$ python -q
>>> import numpy as np
>>> from numpy import linalg as LA
>>> np.set_printoptions(suppress=True, linewidth=200)
>>> feats = np.load("arr.npy")
>>> feats
array([[ 0.,  0.,  0.,  0.,  1.],
       [ 0.,  0.,  0.,  0., -1.],
       [ 0.,  0.,  0.,  0.,  2.],
       [ 0.,  0.,  0.,  0., -1.],
       [ 1., -1.,  2., -1.,  0.]])
>>> round(LA.eigvals(feats).sum().real, 3)
np.float64(0.0)
>>> round(LA.det(2 * feats), 3), round(LA.det(feats), 3)
(np.float64(0.0), np.float64(0.0))
>>> np.abs(np.diag(LA.qr(feats)[1])) > 1e-9
array([ True, False, False, False,  True])
>>> LA.lstsq(feats[:-1].T, feats[-1])[2]
np.int32(1)
>>> np.round(np.trace(LA.pinv(feats) @ feats), 3)
np.float64(2.0)
>>> np.allclose(feats[:-1].T @ LA.lstsq(feats[:-1].T, feats[-1])[0], feats[-1])
False
>>> rng = np.random.default_rng(91916)
>>> z = rng.permutation(5)
>>> z
array([0, 2, 3, 4, 1])
>>> B = feats[z][:, z]
>>> np.round(np.sort(np.abs(LA.eigvals(B))), 3) + 0
array([0.   , 0.   , 0.   , 2.646, 2.646])
>>> np.diag(B)
array([0., 0., 0., 0., 0.])
>>> round(float(LA.det(B)), 3), round(float(LA.det(feats[z])), 3)
(0.0, 0.0)
>>> np.trace(B)
np.float64(0.0)
>>> r = LA.matrix_rank(feats)
>>> r
np.int64(2)
>>> null = LA.svd(feats)[2][r:].T
>>> null.shape
(5, 3)
>>> LA.matrix_rank(feats.T @ feats), LA.matrix_rank(feats @ feats.T)
(np.int64(2), np.int64(2))
>>> np.round(null @ null.T, 3)
array([[ 0.857,  0.143, -0.286,  0.143,  0.   ],
       [ 0.143,  0.857,  0.286, -0.143,  0.   ],
       [-0.286,  0.286,  0.429,  0.286,  0.   ],
       [ 0.143, -0.143,  0.286,  0.857,  0.   ],
       [ 0.   ,  0.   ,  0.   ,  0.   ,  0.   ]])
>>> [int(LA.matrix_rank(feats[:i])) for i in range(1, len(feats) + 1)]
[1, 1, 1, 1, 2]
>>> w, evecs = LA.eigh(feats)
>>> x = np.array([-4, -3, 0, 3, 3])
>>> (np.sign(evecs[:, -1].round(6)) == np.sign(evecs[0, -1].round(6))).astype(int)
array([1, 0, 1, 0, 1])
>>> np.abs(feats).sum(axis=1).max(), round(float(np.abs(w).max()), 3)
(np.float64(5.0), 2.646)
>>> np.round(evecs * np.abs(w) @ evecs.T, 3) + 0
array([[ 0.378, -0.378,  0.756, -0.378,  0.   ],
       [-0.378,  0.378, -0.756,  0.378,  0.   ],
       [ 0.756, -0.756,  1.512, -0.756,  0.   ],
       [-0.378,  0.378, -0.756,  0.378,  0.   ],
       [ 0.   ,  0.   ,  0.   ,  0.   ,  2.646]])
>>> W0 = np.loadtxt("run16.csv", delimiter=",")
>>> W0.round(3)
array([[ 1.935, -1.451, -1.774],
       [-0.423, -2.004,  2.193],
       [-1.921,  1.106,  2.022],
       [ 1.385,  0.648, -2.581],
       [ 1.375, -2.667,  0.012],
       [ 0.812,  1.559, -2.431],
       [ 1.916, -1.057, -2.052],
       [-1.554,  2.542,  0.353],
       [ 1.122,  1.114, -2.549],
       [-1.915,  1.047,  2.058],
       [ 1.799, -2.182, -1.002],
       [-0.977,  2.754, -0.677],
       [-1.853,  2.031,  1.2  ],
       [ 1.549, -2.546, -0.344],
       [-0.868,  2.748, -0.836],
       [-1.921,  1.106,  2.022],
       [ 1.404, -2.651, -0.045],
       [ 1.534, -2.559, -0.31 ],
       [ 1.084, -2.75 ,  0.513],
       [ 0.294, -2.554,  1.546],
       [-1.693,  0.083,  2.475],
       [ 1.031, -2.754,  0.595],
       [-0.066, -2.319,  1.902],
       [-1.78 ,  0.362,  2.388],
       [-1.866,  1.984,  1.256],
       [-0.987,  2.755, -0.662],
       [ 1.874, -1.956, -1.29 ]])
>>> dist = LA.norm(W0[:, None] - W0[None], axis=-1)
>>> LA.matrix_rank(dist ** 2)
np.int64(3)
>>> dist.mean(axis=1).argmax()
np.int64(5)
>>> dist[21].round(6).argsort(kind="stable")[:4]
array([21, 18,  4, 16])
>>> np.flatnonzero(dist[21] < dist.mean() / 2)
array([ 4, 10, 13, 16, 17, 18, 19, 21, 22])
>>> basis = W0[[23, 24]].astype(float)
>>> for _ in range(7):
...     z = LA.norm(W0[:, None] - basis, axis=-1).argmin(axis=1)
...     basis = np.array([W0[z == j].mean(axis=0) for j in range(2)])
... 
>>> z
array([0, 0, 1, 1, 0, 1, 0, 1, 1, 1, 0, 1, 1, 0, 1, 1, 0, 0, 0, 0, 1, 0, 0, 1, 1, 1, 0])
>>> np.abs(basis[1] - basis[0]).argmax()
np.int64(1)
>>> U, sig, vt = LA.svd(W0)
>>> evecs = vt[:(sig > 1e-8).sum()]
>>> x = W0[17] + 3 * W0[11] + rng.integers(2) * np.eye(3)[0]
>>> x.round(3)
array([-1.396,  5.704, -2.343])
>>> np.round(evecs.T @ evecs, 3)
array([[ 0.416, -0.303, -0.389],
       [-0.303,  0.843, -0.202],
       [-0.389, -0.202,  0.741]])
>>> LA.matrix_rank(np.vstack([W0, x]))
np.int64(2)
>>> np.allclose(evecs.T @ evecs @ x, x)
True
>>> np.round(np.diag(evecs.T @ evecs), 3)
array([0.416, 0.843, 0.741])
>>> np.round(LA.norm(x - evecs.T @ evecs @ x), 3)
np.float64(0.0)
>>> M = np.load("layer13.npy")
>>> M
array([[ 2.431, -3.995,  2.797,  0.326,  3.8  ],
       [ 0.557, -0.945,  2.46 , -2.311,  4.774],
       [-2.296,  2.827, -2.667,  0.515, -3.452],
       [ 1.527, -0.86 , -0.158,  1.237, -0.459],
       [-0.254, -1.039,  2.199, -0.264,  2.65 ],
       [-2.721, -1.505,  4.348, -4.2  ,  5.845],
       [ 1.101, -0.409,  0.574, -0.21 ,  1.619],
       [ 2.041, -0.423, -1.336,  2.141, -2.489],
       [-1.727,  1.724, -1.305,  0.588, -1.02 ],
       [-1.536,  0.173,  0.27 ,  1.372, -0.544]])
>>> U, sig, vt = LA.svd(M, full_matrices=False)
>>> np.round(U.T @ M @ vt.T, 3) + 0
array([[13.638,  0.   ,  0.   ,  0.   ,  0.   ],
       [ 0.   ,  7.089,  0.   ,  0.   ,  0.   ],
       [ 0.   ,  0.   ,  2.586,  0.   ,  0.   ],
       [ 0.   ,  0.   ,  0.   ,  1.47 ,  0.   ],
       [ 0.   ,  0.   ,  0.   ,  0.   ,  0.581]])
>>> np.round(U.T @ U, 3) + 0
array([[1., 0., 0., 0., 0.],
       [0., 1., 0., 0., 0.],
       [0., 0., 1., 0., 0.],
       [0., 0., 0., 1., 0.],
       [0., 0., 0., 0., 1.]])
>>> sig.round(3)
array([13.638,  7.089,  2.586,  1.47 ,  0.581])
>>> u, v = M[7], M[9]
>>> np.round(u @ u, 3)
np.float64(16.909)
>>> round(float(u @ v), 3)
0.723
>>> p = (u @ v) / (u @ u) * u
>>> np.round(v - p, 3)
array([-1.623,  0.191,  0.327,  1.281, -0.438])
>>> np.round((v - p) @ u, 3)
np.float64(0.0)
>>> LA.matrix_rank(np.outer(u, v))
np.int64(1)
>>> B = M / LA.norm(M, axis=1, keepdims=True)
>>> cov = B @ B.T
>>> (cov - 2 * np.eye(10)).round(6).argmax(axis=1)
array([6, 4, 8, 7, 1, 1, 0, 3, 2, 8])
>>> cov[0].round(3)
array([ 1.   ,  0.743, -0.982,  0.367,  0.818,  0.543,  0.863, -0.214, -0.921, -0.369])
>>> LA.matrix_rank(M)
np.int64(5)
>>> np.round(M.sum(axis=1), 3)
array([ 5.359,  4.535, -5.073,  1.287,  3.292,  1.767,  2.675, -0.066, -1.74 , -0.265])
>>> np.zeros(10, 5)
Traceback (most recent call last):
  File "<python-input-70>", line 1, in <module>
    np.zeros(10, 5)
    ~~~~~~~~^^^^^^^
TypeError: Cannot interpret '5' as a data type
>>> np.round(M.mean(axis=0), 3)
array([-0.088, -0.445,  0.718, -0.081,  1.072])
>>> round(float(LA.norm(M)), 3)
15.666
>>> np.abs(M).max()
np.float64(5.845)
>>> cov = np.cov(M, rowvar=False)
>>> np.round(np.corrcoef(M.T), 3)
array([[ 1.   , -0.599,  0.055,  0.397,  0.052],
       [-0.599,  1.   , -0.783,  0.256, -0.717],
       [ 0.055, -0.783,  1.   , -0.753,  0.974],
       [ 0.397,  0.256, -0.753,  1.   , -0.818],
       [ 0.052, -0.717,  0.974, -0.818,  1.   ]])
>>> np.argwhere(np.triu(np.abs(np.corrcoef(M.T)) > 0.8, 1))
array([[2, 4],
       [3, 4]])
>>> np.argsort(-M.std(axis=0).round(6), kind="stable")
array([4, 2, 0, 3, 1])
